>>> import numpy as np
>>> np.set_printoptions(precision=2, suppress=True, linewidth=120, legacy="1.25")
>>> rng = np.random.default_rng(95)
>>> lab = rng.integers(0, 2, 3)
>>> arr = np.array([[-4, 0, 4], [1, -4, -3], [-3, 2, 1]]) * (lab[:, None] == lab)
>>> arr
array([[-4,  0,  4],
       [ 0, -4,  0],
       [-3,  0,  1]])
>>> # 2 blocks once reordered
>>> np.allclose(arr @ arr.T, arr.T @ arr)
False
>>> np.sort(np.abs(np.linalg.eigvals(arr)))
array([2.83, 2.83, 4.  ])
>>> (arr - arr.T) / 2
array([[ 0. ,  0. ,  3.5],
       [ 0. ,  0. ,  0. ],
       [-3.5,  0. ,  0. ]])
>>> np.linalg.matrix_power(arr, 4)
array([[-92,   0,  84],
       [  0, 256,   0],
       [-63,   0,  13]])
>>> round(float(np.linalg.det(2 * arr)), 2), round(float(np.linalg.det(arr)), 2)
(-256.0, -32.0)
>>> round(float(np.linalg.det(arr[::-1])), 2)
32.0
>>> np.round(np.linalg.eigvals(arr).sum().real, 2)
-7.0
>>> np.einsum("ii->", arr)
-7
>>> mat = np.loadtxt("m.csv", delimiter=",")
>>> mat
array([[0., 0., 1., 0.],
       [0., 1., 0., 0.],
       [0., 0., 0., 1.],
       [1., 0., 0., 0.]])
>>> # 2 groups of indices that never mix
>>> np.einsum("ii->", mat)
1.0
>>> round(np.linalg.det(2 * mat), 2), round(np.linalg.det(mat), 2)
(16.0, 1.0)
>>> round(np.linalg.det(mat.T), 2)
1.0
>>> np.einsum("ij,ji->", mat, mat)
1.0
>>> np.round(np.linalg.det(mat[::-1]), 2)
1.0
>>> np.round(np.poly(mat), 2) + 0
array([ 1., -1.,  0., -1.,  1.])
>>> np.kron(np.eye(2, dtype=int), mat)
array([[0., 0., 1., 0., 0., 0., 0., 0.],
       [0., 1., 0., 0., 0., 0., 0., 0.],
       [0., 0., 0., 1., 0., 0., 0., 0.],
       [1., 0., 0., 0., 0., 0., 0., 0.],
       [0., 0., 0., 0., 0., 0., 1., 0.],
       [0., 0., 0., 0., 0., 1., 0., 0.],
       [0., 0., 0., 0., 0., 0., 0., 1.],
       [0., 0., 0., 0., 1., 0., 0., 0.]])
>>> round(np.linalg.eigvals(mat).sum().real, 2)
1.0
>>> t = np.radians(72)
>>> Rm = np.eye(4)
>>> Rm[0, 0] = Rm[1, 1] = np.cos(t)
>>> Rm[0, 1], Rm[1, 0] = -np.sin(t), np.sin(t)
>>> Rm
array([[ 0.31, -0.95,  0.  ,  0.  ],
       [ 0.95,  0.31,  0.  ,  0.  ],
       [ 0.  ,  0.  ,  1.  ,  0.  ],
       [ 0.  ,  0.  ,  0.  ,  1.  ]])
>>> B = mat @ Rm.T
>>> np.abs(B - mat).max(axis=0)
array([0.95, 0.95, 0.  , 0.  ])
>>> np.allclose(np.linalg.norm(mat, axis=1), np.linalg.norm(B, axis=1))
True
>>> u, v = Rm[3], Rm[1]
>>> u @ v
0.0
>>> u @ u
1.0
>>> pr = (u @ v) / (u @ u) * u
>>> np.linalg.matrix_rank(np.outer(u, v))
1
>>> round(np.linalg.norm(u + v) ** 2 + np.linalg.norm(u - v) ** 2, 2)
4.0
>>> pr
array([0., 0., 0., 0.])
>>> m1 = np.array([[2, 1, 0], [1, 2, 2], [1, 0, 0], [1, 1, 1]])
>>> m1[1] = m1[2]
>>> m1
array([[2, 1, 0],
       [1, 0, 0],
       [1, 0, 0],
       [1, 1, 1]])
>>> x0 = np.array([-3, 0, -1])
>>> y = m1 @ x0
>>> b, lr = np.zeros(3), 1 / np.linalg.norm(m1, 2) ** 2
>>> for i in range(20):
...     b -= lr * m1.T @ (m1 @ b - y)
...     if i % 5 == 0: print(i, round(np.linalg.norm(m1 @ b - y), 2))
... 
0 0.71
5 0.55
10 0.47
15 0.41
>>> round(np.linalg.cond(m1), 2)
6.59
>>> B = m1 / np.linalg.norm(m1, axis=1, keepdims=True)
>>> gram = B @ B.T
>>> gram
array([[1.  , 0.89, 0.89, 0.77],
       [0.89, 1.  , 1.  , 0.58],
       [0.89, 1.  , 1.  , 0.58],
       [0.77, 0.58, 0.58, 1.  ]])
>>> np.linalg.norm(B, axis=1)
array([1., 1., 1., 1.])
>>> (np.abs(gram) > 0.9).astype(int)
array([[1, 0, 0, 0],
       [0, 1, 1, 0],
       [0, 1, 1, 0],
       [0, 0, 0, 1]])
>>> np.argwhere(np.triu(np.abs(gram) > 0.95, 1))
array([[1, 2]])
>>> gram[3]
array([0.77, 0.58, 0.58, 1.  ])
>>> rk = np.linalg.matrix_rank(gram)
>>> rk
3
>>> null = np.linalg.svd(gram)[2][rk:].T
>>> [int(np.linalg.matrix_rank(gram[:, :j + 1])) for j in range(4)]
[1, 2, 2, 3]
>>> np.round(gram @ null, 2) + 0
array([[0.],
       [0.],
       [0.],
       [0.]])
>>> U, s, Vt = np.linalg.svd(m1, full_matrices=False)
>>> np.abs(U[:, 0]).round(6).argmax()
0
>>> s
array([2.94, 1.08, 0.45])
>>> np.round(U.T @ m1 @ Vt.T, 2) + 0
array([[2.94, 0.  , 0.  ],
       [0.  , 1.08, 0.  ],
       [0.  , 0.  , 0.45]])
>>> np.abs(Vt[0])
array([0.89, 0.43, 0.17])
>>> np.cumsum(s ** 2) / np.sum(s ** 2)
array([0.86, 0.98, 1.  ])
>>> A = np.loadtxt("block4.csv", delimiter=",")
>>> A
array([[ -0.2,  -0.5,  -0.7],
       [  0.4,  -1.1,   0.3],
       [  0.7,   1.1,   0. ],
       [ -0.2,  -2.9,   2. ],
       [  0.2,   0.9,  -0.2],
       [ -0.4,   0.9,   0.2],
       [ -0.2,   0.5,   0.9],
       [  0.2,  -1.8,   1.1],
       [ -1.7,  -0.9,  -0.6],
       [  1.4,  -0.3,   0. ],
       [ -0.7,   0.1,  -0.5],
       [  0.2,   2.3,  -0.8],
       [  0.4,   0.3,   0.1],
       [ -3.5,  -1.6,   0.1],
       [ -1. ,  -0.3,  -1.5],
       [  0.9,   0. ,  -0.2],
       [  0.3,   1.6,   0.5],
       [  1.7,  -0.1,  -0.4],
       [  6. , -28. , -22. ],
       [ -1.2,  -0.7,  -0.6],
       [ -0.4,  -2.1,   0.1],
       [ -0.2,   0.2,   0.5],
       [  0.2,   0.4,   1.2],
       [  0. ,   0.5,   0.2],
       [  0. ,   0.1,  -1. ],
       [ -1.3,  -0.5,   0. ],
       [  1.3,   0.5,   0.3],
       [ -0.8,  -1.7,   1.3],
       [ -0.1,  -1.7,   1.2]])
>>> # row 18 dominates
>>> cen = (A - A.mean(axis=0)) / A.std(axis=0)
>>> cen.std(axis=0)
array([1., 1., 1.])
>>> np.argwhere(np.abs(cen) > 2)
array([[13,  0],
       [18,  0],
       [18,  1],
       [18,  2]])
>>> b = np.linalg.lstsq(np.delete(cen, 0, axis=1), cen[:, 0])[0]
>>> np.abs(b).argmax()
1
>>> b
array([ 0.05, -0.77])
